% ipython --no-banner

In [1]: import numpy as np

In [2]: from numpy import linalg as LA

In [3]: np.set_printoptions(precision=2, suppress=True, linewidth=120, legacy="1.25")

In [4]: m1 = np.minimum.outer(np.arange(1, 4), np.arange(1, 4)) * -1

In [5]: m1
Out[5]: 
array([[-1, -1, -1],
       [-1, -2, -2],
       [-1, -2, -3]])

In [6]: w, vecs = LA.eigh(m1)

In [7]: round(w.sum(), 2), np.trace(m1)
Out[7]: (-6.0, -6)

In [8]: LA.svd(m1, compute_uv=False)
Out[8]: array([5.05, 0.64, 0.31])

In [9]: (w > 1e-8).sum(), (w < -1e-8).sum()
Out[9]: (0, 3)

In [10]: LA.eigvalsh(m1 + 2 * np.eye(3))
Out[10]: array([-3.05,  1.36,  1.69])

In [11]: w
Out[11]: array([-5.05, -0.64, -0.31])

In [12]: np.round(vecs.T @ m1 @ vecs, 2) + 0
Out[12]: 
array([[-5.05,  0.  ,  0.  ],
       [ 0.  , -0.64,  0.  ],
       [ 0.  ,  0.  , -0.31]])

In [13]: O, vecs = LA.qr(m1[:, :1])[0], LA.qr(m1[:, 1:])[0]

In [14]: sigma = LA.svd(O.T @ vecs, compute_uv=False)

In [15]: sigma
Out[15]: array([0.97])

In [16]: round(float(LA.norm(O @ O.T - vecs @ vecs.T, 2)), 2)
Out[16]: 1.0

In [17]: M = np.array([[0, -6, 2], [4, 2, 5], [-9, -9, 6]])

In [18]: M
Out[18]: 
array([[ 0, -6,  2],
       [ 4,  2,  5],
       [-9, -9,  6]])

In [19]: O = M.astype(float).copy()

In [20]: for j in range(3):
    ...:     O[:, j] -= O[:, :j] @ (O[:, :j].T @ O[:, j])
    ...:     O[:, j] /= LA.norm(O[:, j])
    ...: 

In [21]: O
Out[21]: 
array([[ 0.  , -0.96, -0.29],
       [ 0.41, -0.27,  0.87],
       [-0.91, -0.12,  0.39]])

In [22]: np.round(O.T @ O, 2) + 0
Out[22]: 
array([[1., 0., 0.],
       [0., 1., 0.],
       [0., 0., 1.]])

In [23]: F = np.loadtxt("run7.csv", delimiter=",")

In [24]: F
Out[24]: 
array([[0.33, 0.  , 0.67],
       [0.18, 0.45, 0.36],
       [0.23, 0.31, 0.46]])

In [25]: # null space of dimension 1

In [26]: round(LA.norm(F) ** 2 / LA.norm(F, 2) ** 2, 2)
Out[26]: 1.14

In [27]: np.round(LA.norm(F, 2), 2)
Out[27]: 1.06

In [28]: np.round(LA.norm(F, 1), 2), np.round(LA.norm(F, np.inf), 2)
Out[28]: (1.49, 1.0)

In [29]: np.round(F[0] @ F[2], 2)
Out[29]: 0.38

In [30]: round(LA.norm(F[0] - F[2]), 2)
Out[30]: 0.38

In [31]: np.unique(F.round(6), axis=0).shape
Out[31]: (3, 3)

In [32]: round(np.trace(LA.pinv(F) @ F), 2)
Out[32]: 2.0

In [33]: np.allclose(F[:-1].T @ LA.lstsq(F[:-1].T, F[-1])[0], F[-1])
Out[33]: True

In [34]: other = F / np.sqrt((F ** 2).mean(axis=1, keepdims=True))

In [35]: F - F.mean(axis=1, keepdims=True)
Out[35]: 
array([[ 0.  , -0.33,  0.33],
       [-0.15,  0.12,  0.03],
       [-0.1 , -0.03,  0.13]])

In [36]: other[1]
Out[36]: array([0.52, 1.29, 1.03])

In [37]: W0 = np.loadtxt("block13.csv", delimiter=",")

In [38]: W0
Out[38]: 
array([[ 0.23, -0.16, -0.31,  0.24],
       [-0.16,  0.22, -0.02, -0.38],
       [-0.31, -0.02,  0.88,  0.12],
       [ 0.24, -0.38,  0.12,  0.68]])

In [39]: P = np.triu(np.array([[4, 5, 4, 5], [-1, 1, -5, 9], [7, 8, -3, 9], [9, 4, -2, 5]]), 1) + np.eye(4)

In [40]: other = P @ W0 @ LA.inv(P)

In [41]: round(np.trace(other), 2), round(float(np.trace(W0)), 2)
Out[41]: (2.0, 2.0)

In [42]: np.round(np.poly(other), 2) + 0
Out[42]: array([ 1., -2.,  1.,  0.,  0.])

In [43]: LA.matrix_rank(other)
Out[43]: 2

In [44]: Uu, sigma, VT = LA.svd(W0)

In [45]: sigma.round(2) + 0
Out[45]: array([1., 1., 0., 0.])

In [46]: other = Uu[:, :2] @ np.diag(sigma[:2]) @ VT[:2]

In [47]: np.round(LA.norm(W0 - other, 2), 2), round(sigma[2], 2)
Out[47]: (0.0, 0.0)

In [48]: np.round(np.abs(W0 - other).max(), 2)
Out[48]: 0.0

In [49]: blk = np.stack([W0, 4 * W0, W0[::-1]])

In [50]: (blk @ W0.T).shape
Out[50]: (3, 4, 4)

In [51]: np.einsum("bij,cij->bc", blk, blk)
Out[51]: 
array([[ 2.  ,  8.  ,  0.45],
       [ 8.  , 32.  ,  1.79],
       [ 0.45,  1.79,  2.  ]])

In [52]: LA.matrix_rank(blk)
Out[52]: array([2, 2, 2])

In [53]: W0 @ W0
Out[53]: 
array([[ 0.23, -0.16, -0.31,  0.24],
       [-0.16,  0.22, -0.02, -0.38],
       [-0.31, -0.02,  0.88,  0.12],
       [ 0.24, -0.38,  0.12,  0.68]])

In [54]: LA.matrix_power(W0, 4)
Out[54]: 
array([[ 0.23, -0.16, -0.31,  0.24],
       [-0.16,  0.22, -0.02, -0.38],
       [-0.31, -0.02,  0.88,  0.12],
       [ 0.24, -0.38,  0.12,  0.68]])

In [55]: (W0 + W0.T) / 2
Out[55]: 
array([[ 0.23, -0.16, -0.31,  0.24],
       [-0.16,  0.22, -0.02, -0.38],
       [-0.31, -0.02,  0.88,  0.12],
       [ 0.24, -0.38,  0.12,  0.68]])

In [56]: round(float(np.abs(LA.eigvals(W0)).max()), 2)
Out[56]: 1.0

In [57]: np.round(LA.svd(W0, compute_uv=False), 2) + 0
Out[57]: array([1., 1., 0., 0.])

In [58]: np.unravel_index(np.abs(W0).argmax(), W0.shape)
Out[58]: (2, 2)

In [59]: np.count_nonzero(W0)
Out[59]: 16

In [60]: W0.sum(axis=0)
Out[60]: array([ 0.01, -0.34,  0.67,  0.66])

In [61]: W0.sum(axis=1)
Out[61]: array([ 0.01, -0.34,  0.67,  0.66])

In [62]: np.diff(W0, axis=0)
Out[62]: 
array([[-0.39,  0.38,  0.29, -0.62],
       [-0.15, -0.24,  0.89,  0.5 ],
       [ 0.55, -0.36, -0.75,  0.55]])

In [63]: np.round(W0.mean(axis=0), 2) + 0
Out[63]: array([ 0.  , -0.08,  0.17,  0.16])

In [64]: feats = np.loadtxt("out2.csv", delimiter=",")

In [65]: feats
Out[65]: 
array([[1., 0.],
       [0., 1.]])

In [66]: # applying it twice changes nothing

In [67]: feats @ feats.T
Out[67]: 
array([[1., 0.],
       [0., 1.]])

In [68]: LA.pinv(feats)
Out[68]: 
array([[1., 0.],
       [0., 1.]])

In [69]: LA.svd(feats, compute_uv=False)
Out[69]: array([1., 1.])

In [70]: LA.norm(feats, axis=0)
Out[70]: array([1., 1.])

In [71]: feats @ feats
Out[71]: 
array([[1., 0.],
       [0., 1.]])

In [72]: [int(LA.matrix_rank(LA.matrix_power(feats, p))) for p in range(1, 3)]
Out[72]: [2, 2]

In [73]: LA.matrix_rank(feats - feats[0, 0] * np.eye(2))
Out[73]: 0

In [74]: np.sort(LA.eigvals(feats))
Out[74]: array([1., 1.])

In [75]: x0 = np.array([6, 8, 8])

In [76]: F @ x0
Out[76]: array([7.33, 7.64, 7.54])

In [77]: np.sign((F @ x0).round(6))
Out[77]: array([1., 1., 1.])

In [78]: LA.norm(F @ x0) <= LA.norm(F, 2) * LA.norm(x0) + 1e-9
Out[78]: True

In [79]: np.einsum("ij,j->i", F, x0)
Out[79]: array([7.33, 7.64, 7.54])

In [80]: x0 = np.array([-5, 2])

In [81]: h1 = np.maximum(feats @ x0, 0)

In [82]: feats.T @ h1
Out[82]: array([0., 2.])

In [83]: h1
Out[83]: array([0., 2.])

In [84]: np.maximum(feats @ x0, 0) - np.maximum(-feats @ x0, 0)
Out[84]: array([-5.,  2.])

In [85]: E = np.array([[-0.4, 0.3, -0.2, 0.2], [-0.6, -1.1, -0.1, 1.0]])

In [86]: E
Out[86]: 
array([[-0.4,  0.3, -0.2,  0.2],
       [-0.6, -1.1, -0.1,  1. ]])

In [87]: blk = np.stack([E, -1 * E, E[::-1]])

In [88]: LA.matrix_rank(blk)
Out[88]: array([2, 2, 2])

In [89]: mat = np.load("test6.npy")

In [90]: mat
Out[90]: 
array([[ 1, -1, -1,  1, -1,  1,  1, -1],
       [ 1,  1, -1, -1, -1, -1,  1,  1],
       [ 1, -1,  1, -1, -1,  1, -1,  1]])

In [91]: x0 = np.array([3, -3, 3, 0, -2, -5, 5, 1])

In [92]: (mat * x0).sum(axis=1)
Out[92]: array([ 4, 10,  2])

In [93]: mat @ np.eye(8)[3]
Out[93]: array([ 1., -1., -1.])

In [94]: (mat @ x0).argmax()
Out[94]: 1

In [95]: mat * x0
Out[95]: 
array([[ 3,  3, -3,  0,  2, -5,  5, -1],
       [ 3, -3, -3,  0,  2,  5,  5,  1],
       [ 3,  3,  3,  0,  2, -5, -5,  1]])

In [96]: np.einsum("ij,j->i", mat, x0)
Out[96]: array([ 4, 10,  2])

In [97]: LA.norm(mat @ x0) <= LA.norm(mat, 2) * LA.norm(x0) + 1e-9
Out[97]: True

In [98]: mat @ (2 * x0)
Out[98]: array([ 8, 20,  4])

In [99]: round(float(LA.norm(mat[1] - mat[2])), 2)
Out[99]: 4.0

In [100]: LA.norm(mat, axis=0)
Out[100]: array([1.73, 1.73, 1.73, 1.73, 1.73, 1.73, 1.73, 1.73])

In [101]: round(float(LA.norm(mat) ** 2 / LA.norm(mat, 2) ** 2), 2)
Out[101]: 3.0

In [102]: other = np.array([[-1, -1, 1], [-2, -2, 0], [2, 0, -2]])

In [103]: J = other - other.T

In [104]: J
Out[104]: 
array([[ 0,  1, -1],
       [-1,  0,  0],
       [ 1,  0,  0]])

In [105]: # null space of dimension 1

In [106]: theta = np.radians(180)

In [107]: Rm = np.eye(3)

In [108]: Rm[2, 2] = Rm[1, 1] = np.cos(theta)

In [109]: Rm[2, 1], Rm[1, 2] = -np.sin(theta), np.sin(theta)

In [110]: Rm.round(2) + 0
Out[110]: 
array([[ 1.,  0.,  0.],
       [ 0., -1.,  0.],
       [ 0.,  0., -1.]])

In [111]: other = J @ Rm.T

In [112]: round(float(LA.det(Rm)), 2), np.trace(Rm)
Out[112]: (1.0, -1.0)

In [113]: other
Out[113]: 
array([[ 0., -1.,  1.],
       [-1.,  0.,  0.],
       [ 1.,  0.,  0.]])

In [114]: np.allclose(J @ J.T, other @ other.T)
Out[114]: True

In [115]: LA.lstsq(J[:-1].T, J[-1])[2]
Out[115]: 2

In [116]: np.allclose(J[:-1].T @ LA.lstsq(J[:-1].T, J[-1])[0], J[-1])
Out[116]: True

In [117]: round(np.trace(LA.pinv(J) @ J), 2)
Out[117]: 2.0

In [118]: r = LA.matrix_rank(J)

In [119]: r
Out[119]: 2

In [120]: ns = LA.svd(J)[2][r:].T

In [121]: ns[:, 0] / ns[np.abs(ns[:, 0]).round(6).argmax(), 0]
Out[121]: array([0., 1., 1.])

In [122]: np.round(J @ ns, 2) + 0
Out[122]: 
array([[0.],
       [0.],
       [0.]])

In [123]: np.allclose(J @ ns, 0)
Out[123]: True
